$ ipython --no-banner

In [1]: import numpy as np

In [2]: np.set_printoptions(precision=3, suppress=True, linewidth=160, legacy="1.25")

In [3]: m1 = np.load("run19.npy")

In [4]: m1
Out[4]: 
array([[ 1,  2, -1,  1, -1],
       [ 3,  4,  1,  3,  1],
       [ 3,  4,  1,  3,  1]])

In [5]: M2 = m1[0, 0] * m1[1:] - np.outer(m1[1:, 0], m1[0])

In [6]: M2
Out[6]: 
array([[ 0, -2,  4,  0,  4],
       [ 0, -2,  4,  0,  4]])

In [7]: np.linalg.matrix_rank(M2), np.linalg.matrix_rank(m1)
Out[7]: (1, 2)

In [8]: U, sv, vt = np.linalg.svd(m1)

In [9]: np.argmax(sv[:-1] / (sv[1:] + 1e-6)) + 1
Out[9]: 2

In [10]: M2 = U[:, :2] @ np.diag(sv[:2]) @ vt[:2]

In [11]: np.round(np.linalg.norm(m1 - M2) / np.linalg.norm(m1), 3)
Out[11]: 0.0

In [12]: r = np.linalg.matrix_rank(m1)

In [13]: r
Out[13]: 2

In [14]: ns = np.linalg.svd(m1)[2][r:].T

In [15]: np.linalg.matrix_rank(m1.T @ m1), np.linalg.matrix_rank(m1 @ m1.T)
Out[15]: (2, 2)

In [16]: [int(np.linalg.matrix_rank(m1[:, :j + 1])) for j in range(5)]
Out[16]: [1, 2, 2, 2, 2]

In [17]: [int(np.linalg.matrix_rank(m1[:i])) for i in range(1, len(m1) + 1)]
Out[17]: [1, 2, 2]

In [18]: ns @ ns.T
Out[18]: 
array([[ 0.75 , -0.333, -0.083, -0.25 , -0.083],
       [-0.333,  0.444,  0.111, -0.333,  0.111],
       [-0.083,  0.111,  0.528, -0.083, -0.472],
       [-0.25 , -0.333, -0.083,  0.75 , -0.083],
       [-0.083,  0.111, -0.472, -0.083,  0.528]])

In [19]: np.round(m1 @ ns, 3) + 0
Out[19]: 
array([[0., 0., 0.],
       [0., 0., 0.],
       [0., 0., 0.]])

In [20]: E = np.load("case5.npy")

In [21]: E
Out[21]: 
array([[  0,  -5,   4,   3,  -5, -12],
       [ -2,   1,  -2,   4,  -2,   6],
       [  4,   2,   0,  -5,  -5,   0]])

In [22]: np.linalg.svd(E, compute_uv=False)
Out[22]: array([15.545,  8.747,  5.986])

In [23]: np.diff(E, axis=0)
Out[23]: 
array([[-2,  6, -6,  1,  3, 18],
       [ 6,  1,  2, -9, -3, -6]])

In [24]: E.sum(axis=1)
Out[24]: array([-15,   5,  -4])

In [25]: round(float(np.linalg.norm(E)), 3)
Out[25]: 18.815

In [26]: E - E[0]
Out[26]: 
array([[ 0,  0,  0,  0,  0,  0],
       [-2,  6, -6,  1,  3, 18],
       [ 4,  7, -4, -8,  0, 12]])

In [27]: np.linalg.norm(E, axis=1).argmax()
Out[27]: 0

In [28]: round(float(np.linalg.norm(E[0], 1)), 3), np.round(np.linalg.norm(E[0], np.inf), 3)
Out[28]: (29.0, 12.0)

In [29]: round(np.linalg.norm(E, 1), 3), np.round(np.linalg.norm(E, np.inf), 3)
Out[29]: (18.0, 29.0)

In [30]: np.round(np.linalg.norm(E, "nuc"), 3)
Out[30]: 30.278

In [31]: round(float(np.linalg.norm(E[0] - E[2])), 3)
Out[31]: 17.0

In [32]: np.linalg.norm(E, axis=1)
Out[32]: array([14.799,  8.062,  8.367])

In [33]: M2 = E / np.sqrt((E ** 2).mean(axis=1, keepdims=True))

In [34]: np.linalg.norm(M2, axis=1)
Out[34]: array([2.449, 2.449, 2.449])

In [35]: M2[2]
Out[35]: array([ 1.171,  0.586,  0.   , -1.464, -1.464,  0.   ])

In [36]: np.linalg.matrix_rank(M2) == np.linalg.matrix_rank(E)
Out[36]: True

In [37]: U, sv, vt = np.linalg.svd(E, full_matrices=False)

In [38]: sv
Out[38]: array([15.545,  8.747,  5.986])

In [39]: (sv > 1e-8).sum()
Out[39]: 3

In [40]: round(np.sqrt((sv ** 2).sum()), 3), round(float(np.linalg.norm(E)), 3)
Out[40]: (18.815, 18.815)

In [41]: np.round(U.T @ E @ vt.T, 3) + 0
Out[41]: 
array([[15.545,  0.   ,  0.   ],
       [ 0.   ,  8.747,  0.   ],
       [ 0.   ,  0.   ,  5.986]])

In [42]: np.abs(U[:, 0]).round(6).argmax()
Out[42]: 0

In [43]: U.shape, sv.shape, vt.shape
Out[43]: ((3, 3), (3,), (3, 6))
